>>> import numpy as np
>>> from numpy import linalg as LA
>>> np.set_printoptions(precision=2, suppress=True, linewidth=100, legacy="1.25")
>>> F = np.loadtxt("case6.csv", delimiter=",")
>>> print(F)
[[  4.   6.   8.   8.  -1.   7.  -5.  -9.   5.  -1.   5.]
 [  6.  -1.   1.   3.   2.   8.  -5.  -3.   5.  -8.   6.]
 [  4.   1.  -3.   9.   3.  -5.  -4.   5.   6.  -5.   4.]
 [  5.   0.  -8.  -4.   2.   2.  -5.   3.   0.   1.   2.]
 [  6.  -4.  -4.  -6.  -1.  -5.  -1.   1.   5.  -2.  -3.]
 [ -9.  -8.   2.   3.   9.  -8.   0.   4.  -3.  -7.  -3.]
 [ 28.   2.  12.  20.   7.  39. -25. -21.  25. -33.  29.]]
>>> print(np.argsort(-LA.norm(F, axis=0).round(6), kind="stable")[:3])
[5 9 0]
>>> print(LA.cond(F) > 100)
True
>>> print(np.round(LA.norm(F, 2) / LA.norm(F), 2))
0.93
>>> Uu, sig, VT = LA.svd(F)
>>> print(np.argmax(sig[:-1] / (sig[1:] + 1e-6)) + 1)
6
>>> print(sig.round(2) + 0)
[84.34 21.07 18.26 12.48  9.09  4.66  0.  ]
>>> other = Uu[:, :6] @ np.diag(sig[:6]) @ VT[:6]
>>> print(round(np.abs(F - other).max(), 2))
0.0
>>> print(LA.matrix_rank(other))
6
>>> print(LA.matrix_rank(F, rtol=0.05))
6
>>> print(other.round(2) + 0)
[[  4.   6.   8.   8.  -1.   7.  -5.  -9.   5.  -1.   5.]
 [  6.  -1.   1.   3.   2.   8.  -5.  -3.   5.  -8.   6.]
 [  4.   1.  -3.   9.   3.  -5.  -4.   5.   6.  -5.   4.]
 [  5.   0.  -8.  -4.   2.   2.  -5.   3.   0.   1.   2.]
 [  6.  -4.  -4.  -6.  -1.  -5.  -1.   1.   5.  -2.  -3.]
 [ -9.  -8.   2.   3.   9.  -8.   0.   4.  -3.  -7.  -3.]
 [ 28.   2.  12.  20.   7.  39. -25. -21.  25. -33.  29.]]
>>> x0 = np.array([-1, 3, 2, 3, 0, 1, -3, -1, 1, 1, -3])
>>> print(F @ (2 * x0))
[148.  14.  22. -48. -70. -30. 204.]
>>> print(np.sign((F @ x0).round(6)))
[ 1.  1.  1. -1. -1. -1.  1.]
>>> print(F @ np.ones(11))
[ 27.  14.  15.  -2. -14. -20.  83.]
>>> print((F * x0).sum(axis=1))
[ 74.   7.  11. -24. -35. -15. 102.]
>>> other = F / np.sqrt((F ** 2).mean(axis=1, keepdims=True))
>>> print(LA.matrix_rank(other) == LA.matrix_rank(F))
True
>>> print(LA.matrix_rank(F - F.mean(axis=1, keepdims=True)))
6
>>> print(LA.norm(other, axis=1))
[3.32 3.32 3.32 3.32 3.32 3.32 3.32]
>>> E = np.array([[4.0, 5.0, 1.0, 9.0, 9.0, 0.0, 0.0, 0.0],
...     [7.0, 2.0, 7.0, 2.0, 0.0, 0.0, 0.0, 0.0],
...     [7.0, 5.0, 3.0, 0.0, 8.0, 0.0, 0.0, 0.0],
...     [7.0, 6.0, 6.0, 7.0, 0.0, 0.0, 0.0, 0.0],
...     [1.0, 2.0, 6.0, 8.0, 4.0, 0.0, 0.0, 0.0],
...     [0.0, 0.0, 0.0, 0.0, 0.0, 1.0, 0.0, 1.0],
...     [0.0, 0.0, 0.0, 0.0, 0.0, -2.0, -2.0, 2.0],
...     [0.0, 0.0, 0.0, 0.0, 0.0, 2.0, 1.0, -2.0]])
>>> t3 = np.stack([E, 4 * E, E[::-1]])
>>> print((t3 @ E.T).shape)
(3, 8, 8)
>>> print(t3.sum(axis=0))
[[ 20.  25.   5.  45.  45.   2.   1.  -2.]
 [ 35.  10.  35.  10.   0.  -2.  -2.   2.]
 [ 35.  25.  15.   0.  40.   1.   0.   1.]
 [ 36.  32.  36.  43.   4.   0.   0.   0.]
 [ 12.  16.  36.  47.  20.   0.   0.   0.]
 [  7.   5.   3.   0.   8.   5.   0.   5.]
 [  7.   2.   7.   2.   0. -10. -10.  10.]
 [  4.   5.   1.   9.   9.  10.   5. -10.]]
>>> print(t3.shape)
(3, 8, 8)
>>> print(np.einsum("bij,cij->bc", t3, t3))
[[  771.  3084.   222.]
 [ 3084. 12336.   888.]
 [  222.   888.   771.]]
>>> print(LA.matrix_rank(t3.reshape(3, -1)))
2
>>> print((E != 0).astype(int))
[[1 1 1 1 1 0 0 0]
 [1 1 1 1 0 0 0 0]
 [1 1 1 0 1 0 0 0]
 [1 1 1 1 0 0 0 0]
 [1 1 1 1 1 0 0 0]
 [0 0 0 0 0 1 0 1]
 [0 0 0 0 0 1 1 1]
 [0 0 0 0 0 1 1 1]]
>>> print(E.ravel(order="F"))
[ 4.  7.  7.  7.  1.  0.  0.  0.  5.  2.  5.  6.  2.  0.  0.  0.  1.  7.  3.  6.  6.  0.  0.  0.
  9.  2.  0.  7.  8.  0.  0.  0.  9.  0.  8.  0.  4.  0.  0.  0.  0.  0.  0.  0.  0.  1. -2.  2.
  0.  0.  0.  0.  0.  0. -2.  1.  0.  0.  0.  0.  0.  1.  2. -2.]
>>> print(E.reshape(-1, 2))
[[ 4.  5.]
 [ 1.  9.]
 [ 9.  0.]
 [ 0.  0.]
 [ 7.  2.]
 [ 7.  2.]
 [ 0.  0.]
 [ 0.  0.]
 [ 7.  5.]
 [ 3.  0.]
 [ 8.  0.]
 [ 0.  0.]
 [ 7.  6.]
 [ 6.  7.]
 [ 0.  0.]
 [ 0.  0.]
 [ 1.  2.]
 [ 6.  8.]
 [ 4.  0.]
 [ 0.  0.]
 [ 0.  0.]
 [ 0.  0.]
 [ 0.  1.]
 [ 0.  1.]
 [ 0.  0.]
 [ 0.  0.]
 [ 0. -2.]
 [-2.  2.]
 [ 0.  0.]
 [ 0.  0.]
 [ 0.  2.]
 [ 1. -2.]]
>>> print(E.reshape(2, -1))
[[ 4.  5.  1.  9.  9.  0.  0.  0.  7.  2.  7.  2.  0.  0.  0.  0.  7.  5.  3.  0.  8.  0.  0.  0.
   7.  6.  6.  7.  0.  0.  0.  0.]
 [ 1.  2.  6.  8.  4.  0.  0.  0.  0.  0.  0.  0.  0.  1.  0.  1.  0.  0.  0.  0.  0. -2. -2.  2.
   0.  0.  0.  0.  0.  2.  1. -2.]]
>>> t3 = E.reshape(8, 2, -1)
>>> print(np.swapaxes(t3, 1, 2)[5])
[[0. 0.]
 [0. 1.]
 [0. 0.]
 [0. 1.]]
>>> print(t3.shape)
(8, 2, 4)
>>> print(np.einsum("ihd,ihd->ih", t3, t3))
[[123.  81.]
 [106.   0.]
 [ 83.  64.]
 [170.   0.]
 [105.  16.]
 [  0.   2.]
 [  0.  12.]
 [  0.   9.]]
>>> print(t3.transpose(1, 0, 2))
[[[ 4.  5.  1.  9.]
  [ 7.  2.  7.  2.]
  [ 7.  5.  3.  0.]
  [ 7.  6.  6.  7.]
  [ 1.  2.  6.  8.]
  [ 0.  0.  0.  0.]
  [ 0.  0.  0.  0.]
  [ 0.  0.  0.  0.]]

 [[ 9.  0.  0.  0.]
  [ 0.  0.  0.  0.]
  [ 8.  0.  0.  0.]
  [ 0.  0.  0.  0.]
  [ 4.  0.  0.  0.]
  [ 0.  1.  0.  1.]
  [ 0. -2. -2.  2.]
  [ 0.  2.  1. -2.]]]
>>> print(round(float(LA.norm(E, "nuc")), 2))
54.23
>>> print(round(float(LA.norm(E[7] - E[1])), 2))
10.72
>>> print(LA.norm(E, axis=1).argmax())
0
>>> print(np.round(LA.norm(E, 1), 2), round(float(LA.norm(E, np.inf)), 2))
26.0 28.0
>>> print(LA.norm(E, axis=1))
[14.28 10.3  12.12 13.04 11.    1.41  3.46  3.  ]
>>> print(E[7] @ E[1])
0.0
>>> data = np.load("layer4.npy")
>>> print(data)
[[-0.6  0.4 -0.5  0.2 -0.3  0.3]
 [-0.2  2.3 -1.6  0.5  1.9 -0.5]
 [ 1.   0.2  0.6  0.6 -0.9 -1.4]
 [ 0.8 -2.3 -0.9 -1.8  0.1 -0.5]
 [ 0.  -0.6 -0.7  1.6 -0.9  2. ]
 [ 0.4 -0.9 -0.8 -0.9  0.   1.7]
 [ 0.5 -0.2  0.8  0.6  2.8  0.7]
 [-1.2 -0.8  0.6 -0.8 -0.5  0.2]
 [ 0.   1.2 -1.4  2.7  0.1  0. ]
 [ 0.9  0.5 -1.1 -0.9  0.9 -0.6]
 [-0.4 -1.   0.3 -1.7  0.4 -0.3]
 [-0.3  1.6  1.1  0.3  0.4 -1.6]
 [-0.7 -0.2 -1.  -0.5 -1.2  0.6]
 [ 1.1 -0.6  0.   0.8 -2.2  0.2]
 [-0.6 -0.2  1.   0.1 -0.6 -0.4]
 [ 0.3  0.1 -0.3 -1.1  0.2  0.6]
 [ 0.1 -0.6 -0.8  0.4 -0.6  1.1]
 [ 1.1  0.5 -0.2  0.8 -1.2  2.1]
 [-1.9  0.9  0.1 -0.4 -0.2 -0.5]
 [-1.   1.5 -1.2 -2.1 -0.6 -0.2]
 [-0.4  1.3  0.2 -0.5  0.2  0.2]
 [ 0.4  1.1 -0.1 -0.4 -0.9  0.1]
 [ 0.1  0.1 -1.5  0.3 -0.1  0.3]
 [ 0.5 -2.1 -0.8  1.   0.   0.6]
 [ 0.1 -1.3 -0.4  2.4 -1.8  1.8]
 [-0.5 -0.2 -0.8  0.7  1.7 -0.5]
 [-0.8  0.   0.8 -0.1 -1.   0.8]
 [ 0.2  1.5  0.8  1.   0.4 -0.5]
 [-1.  -0.9 -1.1 -0.4  1.5  0.3]
 [ 0.7  0.1  0.6 -0.7 -1.3  0. ]
 [ 0.2  0.2 -1.5  0.4  0.3  0.4]
 [ 1.7 -1.8 -0.2  0.   2.4 -0.4]
 [ 1.1 -0.2 -0.7 -1.3 -0.5 -1. ]
 [ 0.   1.4 -0.9  0.2 -0.3  0. ]
 [-1.4  1.1 -0.1 -0.7  1.1 -1.1]
 [-0.1 -1.2  1.6  0.1 -0.7 -0.8]
 [ 0.6  1.1  0.3  0.7 -0.4  0.7]
 [-0.8 -0.2  0.9 -1.6 -0.6  0.7]
 [ 0.4  1.7  1.5 -2.  -0.5  0.6]
 [-1.5 -0.6  1.8  2.7 -3.9 -2.1]
 [-1.1  0.  -0.1 -1.9 -0.1 -1.8]
 [ 0.3 -0.1 -0.2 -2.2  1.3  0.4]
 [ 0.   1.8 -3.5 -1.4 -0.9 -0.6]
 [ 1.6  0.2  0.9 -0.3  0.4 -0.9]
 [-0.2  1.2  1.3  1.5  1.   0.5]
 [-0.9 -0.2 -1.6 -0.7 -1.4  1.7]
 [-1.2 -0.7 -1.2  0.2  1.2  2.1]]
>>> u = np.array([-3, 2, -1])
>>> print(np.polyval(u, data[38]))
[ -0.68  -6.27  -4.75 -17.    -2.75  -0.88]
>>> print(np.correlate(data[38], data[9], "full"))
[-0.24 -0.66  0.27  0.58 -4.52  0.55  5.47  0.36 -2.71 -0.15  0.54]
>>> print(np.convolve(data[38], u))
[-1.2 -4.3 -1.5  7.3 -4.  -0.8  1.7 -0.6]
>>> print(np.cross(data[38, :3], data[9, :3]))
[-2.62  1.79 -1.33]
>>> J = np.loadtxt("x.csv", delimiter=",")
>>> print(J)
[[ 0.5   0.9   0.1  -0.1   0.6   0.2  -2.2   1.  ]
 [ 0.2  -2.9  -0.6   0.1   0.4   0.1   1.3   0.8 ]
 [-1.6   2.4  -0.5   0.6  -1.6  -1.4  -0.4   0.5 ]
 [-1.7   0.8  -1.7  -0.4   0.9   0.4   0.4   1.  ]
 [-1.    0.7  -1.1  -2.    1.7   0.   -1.2  -0.5 ]
 [ 0.2   0.7   0.2  -0.1  -1.3   0.5  -0.6   1.3 ]
 [ 2.2  -1.1   0.4  -1.3  -1.7  -0.1   0.8  -0.2 ]
 [ 1.5  -0.6   1.6  -0.1   2.2   0.6   1.4   0.7 ]
 [-0.5   1.3  -0.4  -1.6   1.7   0.8   0.    0.  ]
 [-1.01  0.69 -1.14 -2.    1.7   0.01 -1.19 -0.55]
 [ 0.4  -1.1   0.3   0.2   1.   -1.9   0.6  -0.8 ]
 [-0.1   0.9   0.4  -2.1   0.8  -0.4   2.   -0.9 ]
 [-1.   -0.6   0.2   0.8   0.   -0.9   0.8   0.7 ]
 [ 2.1   1.5   1.    1.4  -1.2   1.7  -0.5  -0.6 ]
 [ 0.   -0.4   0.6   0.6   0.4  -0.7   1.5  -0.2 ]]
>>> hat = J @ LA.solve(J.T @ J, J.T)
>>> print(np.round(hat @ J[:, 7], 2) + 0)
[ 1.    0.8   0.5   1.   -0.5   1.3  -0.2   0.7   0.   -0.55 -0.8  -0.9   0.7  -0.6  -0.2 ]
>>> print(LA.matrix_rank(np.eye(15) - hat))
7
>>> print(np.round(LA.eigvalsh(hat), 2) + 0)
[0. 0. 0. 0. 0. 0. 0. 1. 1. 1. 1. 1. 1. 1. 1.]
>>> print(round(np.trace(hat), 2))
8.0
